>>> import numpy as np
>>> np.set_printoptions(precision=2, suppress=True, linewidth=100, sign=" ")
>>> def tidy(a):
...     return np.round(a, 2) + 0
... 
>>> W0 = np.load("arr.npy")
>>> print(W0)
[[ 64  41 -48 -21  -8 -33  18  25]
 [ 41 121 -40  13  39   7  -3  19]
 [-48 -40 130  18 -25  27  12  -4]
 [-21  13  18  77  15  -1  -1  -3]
 [ -8  39 -25  15 128  -5  12 -37]
 [-33   7  27  -1  -5  63 -63 -25]
 [ 18  -3  12  -1  12 -63  97  23]
 [ 25  19  -4  -3 -37 -25  23  50]]
>>> Y = np.array([[3, 0, 2],
...     [1, 2, 1],
...     [5, 5, 5],
...     [5, 5, 5],
...     [5, 5, 4],
...     [3, 5, 2],
...     [3, 5, 5],
...     [2, 5, 0]])
>>> print(np.linalg.matrix_rank(np.vstack([W0, Y.T])))
8
>>> print(np.einsum("ik,kj->ji", W0, Y))
[[-147  354  540  488  552  -37  314  -32]
 [-253  417  710  551  518   -6  394   58]
 [-184  223  618  499  535 -138  495  -49]]
>>> print(np.einsum("ij->j", W0))
[ 38 197  70  97 119 -30  95  48]
>>> rng = np.random.default_rng(96837)
>>> idx = rng.permutation(8)
>>> print(idx)
[ 3  2  0  5  1  6  4  7]
>>> Y = W0[idx][:, idx]
>>> print(np.trace(Y))
730
>>> print(Y)
[[ 77  18 -21  -1  13  -1  15  -3]
 [ 18 130 -48  27 -40  12 -25  -4]
 [-21 -48  64 -33  41  18  -8  25]
 [ -1  27 -33  63   7 -63  -5 -25]
 [ 13 -40  41   7 121  -3  39  19]
 [ -1  12  18 -63  -3  97  12  23]
 [ 15 -25  -8  -5  39  12 128 -37]
 [ -3  -4  25 -25  19  23 -37  50]]
>>> print(np.allclose(Y, W0))
False
>>> arr = np.array([[3, -1, 4, 0, -1, 0, -1, 3, -1, 4],
...     [4, 0, 5, 1, 0, 1, 0, 4, 0, 5],
...     [2, -2, 3, -1, -2, -1, -2, 2, -2, 3],
...     [4, 0, 5, 1, 0, 1, 0, 4, 0, 5],
...     [6, 2, 7, 3, 2, 3, 2, 6, 2, 7],
...     [3, -1, 4, 0, -1, 0, -1, 3, -1, 4]])
>>> Uu, sv, Vh = np.linalg.svd(arr)
>>> print(np.argmax(sv[:-1] / (sv[1:] + 1e-6)) + 1)
2
>>> Y = Uu[:, :2] @ np.diag(sv[:2]) @ Vh[:2]
>>> print(tidy(np.linalg.norm(arr - Y) / np.linalg.norm(arr)))
0.0
>>> print(tidy(Y))
[[ 3. -1.  4.  0. -1.  0. -1.  3. -1.  4.]
 [ 4.  0.  5.  1.  0.  1.  0.  4.  0.  5.]
 [ 2. -2.  3. -1. -2. -1. -2.  2. -2.  3.]
 [ 4.  0.  5.  1.  0.  1.  0.  4.  0.  5.]
 [ 6.  2.  7.  3.  2.  3.  2.  6.  2.  7.]
 [ 3. -1.  4.  0. -1.  0. -1.  3. -1.  4.]]
>>> print(tidy(np.linalg.norm(arr - Y, 2)), tidy(sv[2]))
0.0 0.0
>>> f = np.array([-8, 3, -4, 1]) + 0.5
>>> feats = np.outer(f, f) / (f @ f)
>>> print(tidy(feats))
[[ 0.68 -0.32  0.32 -0.14]
 [-0.32  0.15 -0.15  0.06]
 [ 0.32 -0.15  0.15 -0.06]
 [-0.14  0.06 -0.06  0.03]]
>>> vals, vecs = np.linalg.eigh(feats)
>>> vec = np.array([1, -2, 0, -1])
>>> print(tidy(vec @ feats @ vec))
3.08
>>> print(tidy(vecs * np.maximum(vals, 0) @ vecs.T))
[[ 0.68 -0.32  0.32 -0.14]
 [-0.32  0.15 -0.15  0.06]
 [ 0.32 -0.15  0.15 -0.06]
 [-0.14  0.06 -0.06  0.03]]
>>> print(tidy(np.linalg.eigvalsh(feats[1:, 1:])))
[ 0.    0.    0.32]
>>> print(tidy(vecs * np.abs(vals) @ vecs.T))
[[ 0.68 -0.32  0.32 -0.14]
 [-0.32  0.15 -0.15  0.06]
 [ 0.32 -0.15  0.15 -0.06]
 [-0.14  0.06 -0.06  0.03]]
>>> print((np.sign(vecs[:, -1].round(6)) == np.sign(vecs[0, -1].round(6))).astype(int))
[ 1  0  1  0]
>>> print(tidy(feats.sum(axis=1)))
[ 0.54 -0.25  0.25 -0.11]
>>> print(feats.shape)
(4, 4)
>>> print(tidy(np.linalg.svd(feats, compute_uv=False)))
[ 1.  0.  0.  0.]
>>> print(np.unravel_index(np.abs(feats).argmax(), feats.shape))
(np.int64(0), np.int64(0))
>>> Uu, sv, Vh = np.linalg.svd(arr)
>>> vecs = Vh[:(sv > 1e-8).sum()]
>>> vec = arr[4] + -3 * arr[2] + rng.integers(2) * np.eye(10)[4]
>>> print(vec)
[ 0.  8. -2.  6.  9.  6.  8.  0.  8. -2.]
>>> print(np.allclose(vecs.T @ vecs @ vec, vec))
False
>>> print(tidy(np.diag(vecs.T @ vecs)))
[ 0.19  0.19  0.3   0.12  0.19  0.12  0.19  0.19  0.19  0.3 ]
>>> print(tidy(np.poly(feats)))
[ 1. -1.  0.  0.  0.]
>>> print(tidy(np.linalg.det(feats.T)))
0.0
>>> data = np.load("test3.npy")
>>> print(tidy(data))
[[ 0.06  0.15  0.02  0.02  0.1   0.06  0.15]
 [ 0.15  0.34  0.05  0.05  0.24  0.15  0.34]
 [ 0.02  0.05  0.01  0.01  0.03  0.02  0.05]
 [ 0.02  0.05  0.01  0.01  0.03  0.02  0.05]
 [ 0.1   0.24  0.03  0.03  0.17  0.1   0.24]
 [ 0.06  0.15  0.02  0.02  0.1   0.06  0.15]
 [ 0.15  0.34  0.05  0.05  0.24  0.15  0.34]]
>>> blk = np.stack([data, 2 * data, data[::-1]])
>>> print(blk.shape)
(3, 7, 7)
>>> print(tidy(np.linalg.det(blk)))
[ 0.  0.  0.]
>>> print((blk @ data.T).shape)
(3, 7, 7)
>>> print(tidy(np.einsum("bij,cij->bc", blk, blk)))
[[ 1.    2.    0.66]
 [ 2.    4.    1.33]
 [ 0.66  1.33  1.  ]]
>>> print(tidy(np.linalg.norm(blk, axis=(1, 2))))
[ 1.  2.  1.]
>>> print(np.linalg.matrix_rank(blk))
[ 1  1  1]
>>> Y = data / np.sqrt((data ** 2).mean(axis=1, keepdims=True))
>>> print(np.linalg.matrix_rank(Y) == np.linalg.matrix_rank(data))
True
>>> print(tidy(np.linalg.norm(Y, axis=1)))
[ 2.65  2.65  2.65  2.65  2.65  2.65  2.65]
>>> print(tidy(Y[4]))
[ 0.66  1.55  0.22  0.22  1.11  0.66  1.55]
>>> print(np.linalg.matrix_rank(data - data.mean(axis=1, keepdims=True)))
1
>>> print(tidy(data - data.mean(axis=1, keepdims=True)))
[[-0.02  0.07 -0.06 -0.06  0.02 -0.02  0.07]
 [-0.04  0.15 -0.14 -0.14  0.06 -0.04  0.15]
 [-0.01  0.02 -0.02 -0.02  0.01 -0.01  0.02]
 [-0.01  0.02 -0.02 -0.02  0.01 -0.01  0.02]
 [-0.03  0.11 -0.1  -0.1   0.04 -0.03  0.11]
 [-0.02  0.07 -0.06 -0.06  0.02 -0.02  0.07]
 [-0.04  0.15 -0.14 -0.14  0.06 -0.04  0.15]]
>>> print([round(float(x), 2) for x in np.linalg.svd(data, compute_uv=False)[:3]])
[1.0, 0.0, 0.0]
>>> print(np.linalg.matrix_rank(data, rtol=0.1))
1
>>> A = np.load("m.npy")
>>> print(A)
[[ 0  0  0  0  0  0]
 [ 4 -4  2 -4 -2 -2]
 [-2  2 -1  2  1  1]
 [ 6 -6  3 -6 -3 -3]]
>>> print(np.abs(np.diag(np.linalg.qr(A)[1])) > 1e-9)
[ True False False False]
>>> print(np.linalg.lstsq(A[:-1].T, A[-1])[2])
1
>>> w1 = np.array([[-3, 2, 3], [-3, 0, 0], [-2, 3, 0], [1, 1, 2], [1, 3, 2], [1, 1, 2]])
>>> coef = np.array([-2, 3, 2])
>>> hid = np.maximum(A @ w1 + coef, 0)
>>> print(np.linalg.matrix_rank(hid))
3
>>> C = np.array([[2, -5, 0], [-5, -4, 5], [-1, 1, 0]])
>>> print((hid @ C).round(6).argmax(axis=1))
[ 2  2  2  2]
>>> print(hid @ C)
[[-17 -10  15]
 [-25 -20  25]
 [ -6 -24  10]
 [-30 -24  30]]
>>> rk = np.linalg.matrix_rank(A)
>>> print(rk)
1
>>> N = np.linalg.svd(A)[2][rk:].T
>>> print(np.linalg.matrix_rank(A.T @ A), np.linalg.matrix_rank(A @ A.T))
1 1
>>> Uu, sv, Vh = np.linalg.svd(A)
>>> print(np.argmax(sv[:-1] / (sv[1:] + 1e-6)) + 1)
1
>>> print(tidy(sv))
[ 14.49   0.     0.     0.  ]
>>> Y = Uu[:, :1] @ np.diag(sv[:1]) @ Vh[:1]
>>> print(np.linalg.matrix_rank(A, rtol=0.05))
1
>>> print(np.linalg.matrix_rank(Y))
1
>>> print(tidy(np.linalg.norm(A - Y) / np.linalg.norm(A)))
0.0
>>> Uu, sv, Vh = np.linalg.svd(A)
>>> vecs = Vh[:(sv > 1e-8).sum()]
>>> vec = A[1] + -3 * A[2] + rng.integers(2) * np.eye(6)[4]
>>> print(vec)
[ 10. -10.   5. -10.  -4.  -5.]
>>> print(tidy(np.diag(vecs.T @ vecs)))
[ 0.27  0.27  0.07  0.27  0.07  0.07]
>>> print(np.allclose(vecs.T @ vecs @ vec, vec))
False
>>> print(tidy(vecs.T @ vecs))
[[ 0.27 -0.27  0.13 -0.27 -0.13 -0.13]
 [-0.27  0.27 -0.13  0.27  0.13  0.13]
 [ 0.13 -0.13  0.07 -0.13 -0.07 -0.07]
 [-0.27  0.27 -0.13  0.27  0.13  0.13]
 [-0.13  0.13 -0.07  0.13  0.07  0.07]
 [-0.13  0.13 -0.07  0.13  0.07  0.07]]
>>> J = np.loadtxt("a.csv", delimiter=",")
>>> print(J)
[[  0.8  -1.1   0.8   0.4   2.3  -1.8   0.5  -0.1  -0.9]
 [ -1.   -0.3   1.2  -2.4  -0.3   0.1   0.4  -0.2  -0.2]
 [  1.2   1.3   1.1  -0.8   1.3  -1.   -1.   -1.   -0.9]
 [ -1.2  -2.6   0.6   1.3   0.9  -0.6   0.9  -1.2  -0.4]
 [  0.7   0.2   1.3  -1.4  -0.7   0.6   0.3  -0.8  -0.3]
 [  2.   -0.6   0.6   0.8  -0.5   0.6  -2.3   1.   -0.7]
 [  0.4  -0.2  -0.2   0.8  -0.1  -0.1  -0.6   0.8   0.9]
 [ -0.5   1.4   0.5   0.5  -0.9   0.3  -1.2  -1.    0.3]
 [ -1.7   0.5  -0.4   0.7   1.   -1.   -1.2   0.7  -1.1]
 [  0.8  -0.2   0.5   0.7  -0.1  -0.8   2.2  -0.8  -0.5]
 [  0.1   0.2   0.7  -0.6   2.    1.4   0.6  -0.3   0.3]
 [ -0.4   0.6   0.3   0.   -0.6  -0.2  -0.6  -2.    1.3]
 [ -0.3  -1.9  -1.3   0.1   0.6  -1.2   0.6   0.2   0.8]
 [ -0.8  -0.5   1.2   1.3  -0.3  -0.1   0.6   0.9  -2.5]
 [ -1.2  -1.1   0.3   0.    0.1  -0.5  -0.3   0.8  -0.3]
 [ -0.6  -0.3  -0.3   0.6   0.2   0.    0.5   0.3  -2.3]
 [ -0.8  -1.1   0.    1.1   0.9  -0.9  -0.7   1.9   0.5]
 [  1.4   0.   -0.1   0.7   0.1   0.1   0.1  -0.8   0.1]
 [ -0.4  -1.1  -2.8  -0.9  -0.6   1.4  -0.1  -0.4   1.5]
 [  0.2  -1.3   1.3  -1.8   0.7   0.9   0.6  -0.4  -0.5]
 [  0.4  -0.9   0.6  -0.3   0.1   0.1  -0.9  -1.2  -1.2]
 [ -0.7  -1.6  -0.1  -0.6  -1.5   0.1   0.3  -1.6   1.6]
 [  2.    1.  -28.   17.  -17.  -13.    8.   -4.    5. ]
 [ -0.1  -1.8   0.9  -0.2  -0.3   1.1  -2.8   0.8  -0.3]]
>>> Q, vecs = np.linalg.qr(J[:, :5])[0], np.linalg.qr(J[:, 5:])[0]
>>> sv = np.linalg.svd(Q.T @ vecs, compute_uv=False)
>>> print((sv > 0.9).sum())
1
>>> print(tidy(np.degrees(np.arccos(sv.clip(0, 1)))))
[ 14.25  51.33  70.53  89.19]
>>> print(tidy(np.linalg.norm(Q @ Q.T - vecs @ vecs.T, 2)))
1.0
>>> Ac = J - J.mean(axis=0)
>>> Uu, sv, Vh = np.linalg.svd(Ac, full_matrices=False)
>>> print(tidy((sv ** 2).sum() ** 2 / (sv ** 4).sum()))
1.21
>>> print(np.abs(Uu[:, 0]).argmax())
22
>>> print(tidy(Vh[0] * np.sign(Vh[0, np.abs(Vh[0]).argmax()])))
[-0.05 -0.04  0.69 -0.42  0.42  0.32 -0.2   0.09 -0.13]
>>> print((np.sign(Uu[:, 0]) == np.sign(Uu[0, 0])).astype(int))
[ 1  1  1  1  1  1  1  1  1  1  1  1  1  1  1  1  1  1  0  1  1  1  0  1]
